$ python -q
>>> import numpy as np
>>> np.set_printoptions(precision=1, suppress=True, linewidth=100, floatmode="fixed")
>>> m1 = np.loadtxt("run17.csv", delimiter=",")
>>> m1
array([[ 15.0,   0.0,   5.0,   0.0],
       [ 21.0,   0.0,   7.0,   0.0],
       [ -5.0,   0.0, -10.0,   0.0],
       [ -7.0,   0.0, -14.0,   0.0]])
>>> U, sigma, Vh = np.linalg.svd(m1)
>>> V = Vh[:(sigma > 1e-8).sum()]
>>> rng = np.random.default_rng(98153)
>>> x = m1[0] + 4 * m1[2] + rng.integers(2) * np.eye(4)[3]
>>> x
array([ -5.0,   0.0, -35.0,   0.0])
>>> np.diag(V.T @ V)
array([1.0, 0.0, 1.0, 0.0])
>>> A2 = np.array([[-3, 2, 3], [-1, -3, 3]])
>>> W2 = np.kron(A2, m1)
>>> round(float(np.linalg.norm(W2, 2)), 1), round(np.linalg.norm(A2, 2) * np.linalg.norm(m1, 2), 1)
(160.8, np.float64(160.8))
>>> W2.shape
(8, 12)
>>> W2
array([[-45.0,  -0.0, -15.0,  -0.0,  30.0,   0.0,  10.0,   0.0,  45.0,   0.0,  15.0,   0.0],
       [-63.0,  -0.0, -21.0,  -0.0,  42.0,   0.0,  14.0,   0.0,  63.0,   0.0,  21.0,   0.0],
       [ 15.0,  -0.0,  30.0,  -0.0, -10.0,   0.0, -20.0,   0.0, -15.0,   0.0, -30.0,   0.0],
       [ 21.0,  -0.0,  42.0,  -0.0, -14.0,   0.0, -28.0,   0.0, -21.0,   0.0, -42.0,   0.0],
       [-15.0,  -0.0,  -5.0,  -0.0, -45.0,  -0.0, -15.0,  -0.0,  45.0,   0.0,  15.0,   0.0],
       [-21.0,  -0.0,  -7.0,  -0.0, -63.0,  -0.0, -21.0,  -0.0,  63.0,   0.0,  21.0,   0.0],
       [  5.0,  -0.0,  10.0,  -0.0,  15.0,  -0.0,  30.0,  -0.0, -15.0,   0.0, -30.0,   0.0],
       [  7.0,  -0.0,  14.0,  -0.0,  21.0,  -0.0,  42.0,  -0.0, -21.0,   0.0, -42.0,   0.0]])
>>> np.linalg.matrix_rank(W2)
np.int64(4)
